$ ipython --no-banner

In [1]: import numpy as np

In [2]: np.set_printoptions(suppress=True, linewidth=120)

In [3]: arr = np.load("out2.npy")

In [4]: arr
Out[4]: 
array([[-1, -1, -2],
       [ 2,  3, -2],
       [ 2,  1, -2]])

In [5]: np.linalg.matrix_power(arr, 4)
Out[5]: 
array([[ -7,  -8, -32],
       [ 24,  31, -18],
       [ 28,  13, -22]])

In [6]: (arr - arr.T) / 2
Out[6]: 
array([[ 0. , -1.5, -2. ],
       [ 1.5,  0. , -1.5],
       [ 2. ,  1.5,  0. ]])

In [7]: round(float(np.abs(np.linalg.eigvals(arr)).max()), 2)
Out[7]: 2.37

In [8]: np.allclose(arr @ arr.T, arr.T @ arr)
Out[8]: False

In [9]: assert arr == arr.T
ValueError: The truth value of an array with more than one element is ambiguous. Use a.any() or a.all()


In [10]: print(np.round(np.linalg.det(arr), 2))
12.0

In [11]: W2 = np.array([[-0.9, 2.3, -0.1, -0.8],
    ...:     [0.8, -0.6, -0.6, 0.2],
    ...:     [2.5, 0.3, 0.5, -0.1]])

In [12]: rng = np.random.default_rng(431)

In [13]: mat = np.array([[-2, 0, 1],
    ...:     [-1, -2, -3],
    ...:     [3, 2, -3],
    ...:     [0, -1, 0],
    ...:     [-1, 0, -1],
    ...:     [-2, 0, -2],
    ...:     [-2, -1, 2],
    ...:     [2, 3, 3],
    ...:     [3, 2, -1],
    ...:     [0, 3, -3],
    ...:     [2, 0, -2],
    ...:     [-3, 3, -3]]) @ W2 + 0.02 * rng.normal(size=(12, 4))

In [14]: print(mat.round(2))
[[ 4.31 -4.25  0.71  1.48]
 [-8.22 -2.01 -0.21  0.71]
 [-8.58  4.81 -2.99 -1.69]
 [-0.8   0.59  0.59 -0.23]
 [-1.61 -2.65 -0.4   0.89]
 [-3.2  -5.19 -0.8   1.8 ]
 [ 5.99 -3.39  1.79  1.24]
 [ 8.1   3.74 -0.49 -1.32]
 [-3.63  5.44 -2.01 -1.91]
 [-5.11 -2.7  -3.31  0.91]
 [-6.79  4.   -1.17 -1.38]
 [-2.4  -9.63 -3.01  3.3 ]]

In [15]: x0 = np.array([1, 3, 0, 3])

In [16]: h1 = np.maximum(mat @ x0, 0)

In [17]: np.round(mat.T @ h1, 2)
Out[17]: array([ 85.2 , 103.37, -24.94, -36.43])

In [18]: np.round(np.tanh(mat @ x0), 2)
Out[18]: array([-1.  , -1.  ,  0.64,  0.27, -1.  , -1.  , -0.43,  1.  ,  1.  , -1.  ,  0.78, -1.  ])

In [19]: np.round(np.maximum(mat @ x0, 0) - np.maximum(-mat @ x0, 0), 2)
Out[19]: array([ -4.  , -12.1 ,   0.75,   0.28,  -6.89, -13.39,  -0.46,  15.35,   6.98, -10.48,   1.05, -21.4 ])

In [20]: h1.round(2)
Out[20]: array([ 0.  ,  0.  ,  0.75,  0.28,  0.  ,  0.  ,  0.  , 15.35,  6.98,  0.  ,  1.05,  0.  ])

In [21]: np.round(mat * (h1 > 1e-9)[:, None], 2)
Out[21]: 
array([[ 0.  , -0.  ,  0.  ,  0.  ],
       [-0.  , -0.  , -0.  ,  0.  ],
       [-8.58,  4.81, -2.99, -1.69],
       [-0.8 ,  0.59,  0.59, -0.23],
       [-0.  , -0.  , -0.  ,  0.  ],
       [-0.  , -0.  , -0.  ,  0.  ],
       [ 0.  , -0.  ,  0.  ,  0.  ],
       [ 8.1 ,  3.74, -0.49, -1.32],
       [-3.63,  5.44, -2.01, -1.91],
       [-0.  , -0.  , -0.  ,  0.  ],
       [-6.79,  4.  , -1.17, -1.38],
       [-0.  , -0.  , -0.  ,  0.  ]])
